$ ipython --no-banner

In [1]: import numpy as np

In [2]: from numpy import linalg as LA

In [3]: np.set_printoptions(precision=3, suppress=True, linewidth=140)

In [4]: def rd(a):
   ...:     return np.round(a, 3) + 0
   ...: 

In [5]: X = np.load("w.npy")

In [6]: rd(X)
Out[6]: 
array([[0.004, 0.029, 0.021, 0.004, 0.038, 0.038],
       [0.029, 0.206, 0.147, 0.029, 0.265, 0.265],
       [0.021, 0.147, 0.105, 0.021, 0.189, 0.189],
       [0.004, 0.029, 0.021, 0.004, 0.038, 0.038],
       [0.038, 0.265, 0.189, 0.038, 0.34 , 0.34 ],
       [0.038, 0.265, 0.189, 0.038, 0.34 , 0.34 ]])

In [7]: evals, evecs = LA.eigh(X)

In [8]: rd(evals)
Out[8]: array([0., 0., 0., 0., 0., 1.])

In [9]: np.unique(evals.round(6) + 0, return_counts=True)[1]
Out[9]: array([5, 1])

In [10]: rd(np.abs(evecs[:, -1]))
Out[10]: array([0.065, 0.454, 0.324, 0.065, 0.583, 0.583])

In [11]: rd(evecs.T @ evecs)
Out[11]: 
array([[1., 0., 0., 0., 0., 0.],
       [0., 1., 0., 0., 0., 0.],
       [0., 0., 1., 0., 0., 0.],
       [0., 0., 0., 1., 0., 0.],
       [0., 0., 0., 0., 1., 0.],
       [0., 0., 0., 0., 0., 1.]])

In [12]: C2 = X.T @ X

In [13]: np.allclose(C2, C2.T)
Out[13]: True

In [14]: rd(np.diag(C2))
Out[14]: array([0.004, 0.206, 0.105, 0.004, 0.34 , 0.34 ])

In [15]: (X @ X.T).shape
Out[15]: (6, 6)

In [16]: LA.matrix_rank(C2)
Out[16]: np.int64(1)

In [17]: x0 = np.array([-2, 9, 5, 3, -3, 0])

In [18]: rd(X @ x0)
Out[18]: array([0.261, 1.824, 1.303, 0.261, 2.345, 2.345])

In [19]: rd(X @ X @ x0)
Out[19]: array([0.261, 1.824, 1.303, 0.261, 2.345, 2.345])

In [20]: rd(LA.eigvalsh(2 * X - np.eye(6)))
Out[20]: array([-1., -1., -1., -1., -1.,  1.])

In [21]: LA.lstsq(X[:-1].T, X[-1])[2]
Out[21]: np.int32(1)

In [22]: np.allclose(X[:-1].T @ LA.lstsq(X[:-1].T, X[-1])[0], X[-1])
Out[22]: True

In [23]: rd(np.trace(LA.pinv(X) @ X))
Out[23]: np.float64(1.0)

In [24]: K = np.diag(np.array([3, -3, 1, 2]))

In [25]: K
Out[25]: 
array([[ 3,  0,  0,  0],
       [ 0, -3,  0,  0],
       [ 0,  0,  1,  0],
       [ 0,  0,  0,  2]])

In [26]: u, v = K[3], K[2]

In [27]: u @ u
Out[27]: np.int64(4)

In [28]: pr = (u @ v) / (u @ u) * u

In [29]: LA.matrix_rank(np.outer(u, v))
Out[29]: np.int64(1)

In [30]: rd(LA.norm(u + v) ** 2 + LA.norm(u - v) ** 2)
Out[30]: np.float64(10.0)

In [31]: (v - pr) @ u
Out[31]: np.float64(0.0)

In [32]: rd(LA.svd(K, compute_uv=False))
Out[32]: array([3., 3., 2., 1.])

In [33]: K[:, 3] @ K[:, 2]
Out[33]: np.int64(0)

In [34]: rd(LA.pinv(K))
Out[34]: 
array([[ 0.333,  0.   ,  0.   ,  0.   ],
       [ 0.   , -0.333,  0.   ,  0.   ],
       [ 0.   ,  0.   ,  1.   ,  0.   ],
       [ 0.   ,  0.   ,  0.   ,  0.5  ]])

In [35]: m1 = np.load("run8.npy")

In [36]: m1
Out[36]: 
array([[0, 1, 0, 0, 1, 0],
       [1, 0, 0, 1, 1, 0],
       [0, 0, 0, 0, 1, 0],
       [0, 1, 0, 0, 0, 0],
       [1, 1, 1, 0, 0, 1],
       [0, 0, 0, 0, 1, 0]])

In [37]: rng = np.random.default_rng(53561)

In [38]: z = rng.permutation(6)

In [39]: z
Out[39]: array([5, 3, 1, 4, 2, 0])

In [40]: out = m1[z][:, z]

In [41]: rd(np.sort(np.abs(LA.eigvals(out))))
Out[41]: array([0.   , 0.   , 0.797, 1.37 , 1.872, 2.446])

In [42]: np.trace(out)
Out[42]: np.int64(0)

In [43]: np.diag(out)
Out[43]: array([0, 0, 0, 0, 0, 0])

In [44]: out = m1 + rng.integers(-2, 3, (6, 4)) @ rng.integers(-2, 3, (4, 6))

In [45]: out
Out[45]: 
array([[ 1,  4,  4,  1, -2,  3],
       [-2, -1, -2,  2,  2,  6],
       [ 6,  0,  6,  3,  1, -1],
       [-5,  6,  0, -4, -5, -4],
       [ 1, -2,  0,  0,  3, -5],
       [-4, -1, -3,  0,  2,  4]])

In [46]: rd(LA.svd(out - m1, compute_uv=False))
Out[46]: array([12.406, 11.17 , 10.066,  2.001,  0.   ,  0.   ])

In [47]: x0 = np.array([0, -3, 2, 3, -3, 0])

In [48]: h = np.maximum(m1 @ x0, 0)

In [49]: np.maximum(m1 @ (3 * x0), 0)
Out[49]: array([0, 0, 0, 0, 0, 0])

In [50]: h
Out[50]: array([0, 0, 0, 0, 0, 0])

In [51]: np.maximum(m1 @ x0, 0) - np.maximum(-m1 @ x0, 0)
Out[51]: array([-6,  0, -3, -3, -1, -3])

In [52]: m1.sum(axis=0)
Out[52]: array([2, 3, 1, 1, 4, 1])

In [53]: np.trace(m1 @ m1 @ m1) // 6
Out[53]: np.int64(1)

In [54]: Lm = np.diag(m1.sum(axis=1)) - m1

In [55]: round(LA.det(Lm[1:, 1:]))
Out[55]: 3

In [56]: rd(LA.eigvalsh(Lm))
Out[56]: array([0.   , 0.631, 1.   , 1.474, 3.788, 5.107])

In [57]: Lm
Out[57]: 
array([[ 2, -1,  0,  0, -1,  0],
       [-1,  3,  0, -1, -1,  0],
       [ 0,  0,  1,  0, -1,  0],
       [ 0, -1,  0,  1,  0,  0],
       [-1, -1, -1,  0,  4, -1],
       [ 0,  0,  0,  0, -1,  1]])

In [58]: (LA.eigvalsh(Lm) < 1e-8).sum()
Out[58]: np.int64(1)

In [59]: U, sig, vt = LA.svd(m1)

In [60]: rd(sig)
Out[60]: array([2.446, 1.872, 1.37 , 0.797, 0.   , 0.   ])

In [61]: out = U[:, :4] @ np.diag(sig[:4]) @ vt[:4]

In [62]: rd(LA.norm(m1 - out, 2)), rd(sig[4])
Out[62]: (np.float64(0.0), np.float64(0.0))

In [63]: LA.matrix_rank(out)
Out[63]: np.int64(4)

In [64]: arr = np.loadtxt("mat.csv", delimiter=",")

In [65]: arr
Out[65]: 
array([[ 0.8,  0.7,  1.9,  0.5,  0.8],
       [-0.9,  1.1,  1.5, -1.3,  1.2],
       [-0.1,  0.2, -0.7, -0.7, -0.6],
       [ 0.9,  1.2,  0.6,  0. ,  0.2],
       [ 0. ,  0.9,  0.6, -0.4,  1.4],
       [-0.7,  1.4,  0.2,  0.4, -0.1]])

In [66]: u = np.array([-1, 1, -3])

In [67]: rd(np.correlate(arr[2], arr[4], "full"))
Out[67]: array([-0.14,  0.32, -1.12, -0.67, -0.8 , -0.81, -0.99, -0.54,  0.  ])

In [68]: rd(np.cross(arr[2, :3], arr[4, :3]))
Out[68]: array([ 0.75,  0.06, -0.09])

In [69]: rd(np.polyval(u, arr[2]))
Out[69]: array([-3.11, -2.84, -4.19, -4.19, -3.96])

In [70]: proj = arr @ LA.solve(arr.T @ arr, arr.T)

In [71]: rd(np.diag(proj))
Out[71]: array([0.781, 0.952, 0.591, 0.759, 0.926, 0.991])

In [72]: rd(proj @ arr[:, 3])
Out[72]: array([ 0.5, -1.3, -0.7,  0. , -0.4,  0.4])

In [73]: out = arr + rng.integers(-2, 3, (6, 1)) @ rng.integers(-2, 3, (1, 5))

In [74]: out
Out[74]: 
array([[ 0.8,  0.7,  1.9,  0.5,  0.8],
       [-2.9,  1.1,  1.5,  0.7,  3.2],
       [-2.1,  0.2, -0.7,  1.3,  1.4],
       [ 0.9,  1.2,  0.6,  0. ,  0.2],
       [ 4. ,  0.9,  0.6, -4.4, -2.6],
       [ 1.3,  1.4,  0.2, -1.6, -2.1]])

In [75]: np.abs(out - arr).sum(axis=1)
Out[75]: array([ 0.,  6.,  6.,  0., 12.,  6.])

In [76]: out - arr
Out[76]: 
array([[ 0.,  0.,  0.,  0.,  0.],
       [-2.,  0.,  0.,  2.,  2.],
       [-2.,  0.,  0.,  2.,  2.],
       [ 0.,  0.,  0.,  0.,  0.],
       [ 4.,  0.,  0., -4., -4.],
       [ 2.,  0.,  0., -2., -2.]])

In [77]: Q, evecs = LA.qr(arr[:, :1])[0], LA.qr(arr[:, 1:])[0]

In [78]: sig = LA.svd(Q.T @ evecs, compute_uv=False)

In [79]: rd(sig)
Out[79]: array([0.562])

In [80]: feats = np.loadtxt("x.csv", delimiter=",")

In [81]: rd(feats)
Out[81]: 
array([[0.5  , 0.167, 0.167, 0.167, 0.   ],
       [0.2  , 0.3  , 0.2  , 0.2  , 0.1  ],
       [0.111, 0.222, 0.333, 0.111, 0.222],
       [0.333, 0.167, 0.   , 0.333, 0.167],
       [0.167, 0.   , 0.333, 0.333, 0.167]])

In [82]: out = np.c_[arr[:, :1] @ np.array([[-1]]), np.array([3, 0, 2, 0, 0, 2])]

In [83]: out
Out[83]: 
array([[-0.8,  3. ],
       [ 0.9,  0. ],
       [ 0.1,  2. ],
       [-0.9,  0. ],
       [ 0. ,  0. ],
       [ 0.7,  2. ]])

In [84]: rd(LA.norm(LA.qr(arr)[0].T @ out, axis=0) ** 2 / ((out ** 2).sum(axis=0) + 1e-12))
Out[84]: array([1.   , 0.515])

In [85]: evals, evecs = LA.eigh(m1)

In [86]: (evals > 1e-8).sum(), (evals < -1e-8).sum()
Out[86]: (np.int64(2), np.int64(2))

In [87]: rd(evecs @ np.diag(evals) @ evecs.T)
Out[87]: 
array([[0., 1., 0., 0., 1., 0.],
       [1., 0., 0., 1., 1., 0.],
       [0., 0., 0., 0., 1., 0.],
       [0., 1., 0., 0., 0., 0.],
       [1., 1., 1., 0., 0., 1.],
       [0., 0., 0., 0., 1., 0.]])

In [88]: rd(LA.svd(m1, compute_uv=False))
Out[88]: array([2.446, 1.872, 1.37 , 0.797, 0.   , 0.   ])

In [89]: rd(evecs.T @ evecs)
Out[89]: 
array([[1., 0., 0., 0., 0., 0.],
       [0., 1., 0., 0., 0., 0.],
       [0., 0., 1., 0., 0., 0.],
       [0., 0., 0., 1., 0., 0.],
       [0., 0., 0., 0., 1., 0.],
       [0., 0., 0., 0., 0., 1.]])

In [90]: rd(LA.eigvalsh(m1 + -1 * np.eye(6)))
Out[90]: array([-2.872, -2.37 , -1.   , -1.   , -0.203,  1.446])

In [91]: out = np.array([[7, 1], [1, 3]])

In [92]: M = np.tile(out, (2, 2))

In [93]: M
Out[93]: 
array([[7, 1, 7, 1],
       [1, 3, 1, 3],
       [7, 1, 7, 1],
       [1, 3, 1, 3]])

In [94]: LA.determinant(M)
Traceback (most recent call last):
  Cell In[94], line 1
    LA.determinant(M)
AttributeError: module 'numpy.linalg' has no attribute 'determinant'


In [95]: rd(LA.det(M))
Out[95]: np.float64(0.0)

In [96]: LA.matrix_power(M, 2)
Out[96]: 
array([[100,  20, 100,  20],
       [ 20,  20,  20,  20],
       [100,  20, 100,  20],
       [ 20,  20,  20,  20]])

In [97]: evals, evecs = LA.eigh(M)

In [98]: x0 = np.array([0, 2, 3, 1])

In [99]: np.abs(M).sum(axis=1).max(), rd(np.abs(evals).max())
Out[99]: (np.int64(16), np.float64(14.472))

In [100]: proj = np.triu(np.array([[1, 2, 3, 2], [3, -3, 2, 2], [-1, 0, -3, 0], [-1, 0, 0, -1]]), 1) + np.eye(4)

In [101]: out = proj @ K @ LA.inv(proj)

In [102]: LA.matrix_rank(out)
Out[102]: np.int64(4)

In [103]: np.trace(out), np.trace(K)
Out[103]: (np.float64(3.0), np.int64(3))

In [104]: rk = LA.matrix_rank(X)

In [105]: rk
Out[105]: np.int64(1)

In [106]: null = LA.svd(X)[2][rk:].T

In [107]: LA.matrix_rank(X.T @ X), LA.matrix_rank(X @ X.T)
Out[107]: (np.int64(1), np.int64(1))

In [108]: [int(LA.matrix_rank(X[:, :j + 1])) for j in range(6)]
Out[108]: [1, 1, 1, 1, 1, 1]

In [109]: evals, evecs = LA.eigh(M)

In [110]: rd(LA.eigvalsh(M @ M))
Out[110]: array([  0.   ,   0.   ,  30.557, 209.443])

In [111]: rd(np.abs(evecs[:, -1]))
Out[111]: array([0.688, 0.162, 0.688, 0.162])

In [112]: rd(LA.eigvalsh(M + -3 * np.eye(4)))
Out[112]: array([-3.   , -3.   ,  2.528, 11.472])

In [113]: F = np.loadtxt("a.csv", delimiter=",")

In [114]: F
Out[114]: 
array([[ -0.578,  -0.669,  -3.513,   1.355,   0.074,  10.386],
       [ -0.165,   0.691,   0.704,   3.419,   2.099,   7.983],
       [ -0.343,   0.176,  -2.952,   4.762,  -1.713,   8.631],
       [ -0.077,   0.624,  -3.219,  -0.751,   1.058,   2.325],
       [  0.054,   0.494,  -1.264,  -5.153,  -0.94 ,  -5.241],
       [ -0.131,   0.104,   4.335,  -1.176,   1.428,  -9.297],
       [ -0.241,  -0.789,   2.568,   0.101,   0.702,  20.334],
       [  0.518,   0.934,  -3.382,  -4.075,  -0.341,   7.664],
       [ -0.457,  -0.378,  -6.238,   0.504,   1.759, -11.353],
       [ -0.18 ,  -1.21 ,   2.006,  -1.661,   1.472, -17.017],
       [  0.235,  -0.665,  -2.136,   2.457,   1.258,   2.828],
       [ -0.33 ,   0.138,  -0.21 ,   0.55 ,  -1.324,   3.41 ],
       [ -0.248,   0.636,   4.068,  -0.824,   0.434,  14.48 ],
       [  0.003,   0.256,   3.782,  -0.708,   5.101,   7.075],
       [ -0.131,  -0.563,   1.807,  -2.316,   1.322,  -6.856],
       [ -0.225,   0.146,   9.07 ,   1.024,   0.502,  15.703],
       [ -0.317,   0.573,   6.122,   2.809,  -0.569,  -3.082],
       [ -0.786,   0.247,   3.793,   3.833,  -0.811,  13.379],
       [ -0.032,   0.372,  -7.267,  -2.212,  -1.172, -16.567],
       [ -0.063,   0.403,  -2.639,   1.602,  -1.383,   9.026],
       [ -0.386,   0.558,   1.799,   1.3  ,   2.162, -20.186]])

In [115]: u = np.array([0, 0, -2])

In [116]: rd(np.cross(F[15, :3], F[0, :3]))
Out[116]: array([ 5.555, -6.033,  0.235])

In [117]: rd(np.correlate(F[15], F[0], "full"))
Out[117]: array([ -2.337,   1.5  ,  93.907,  12.295,  17.217, 132.685,  -7.907,  13.587, -56.092, -10.795,  -9.076])
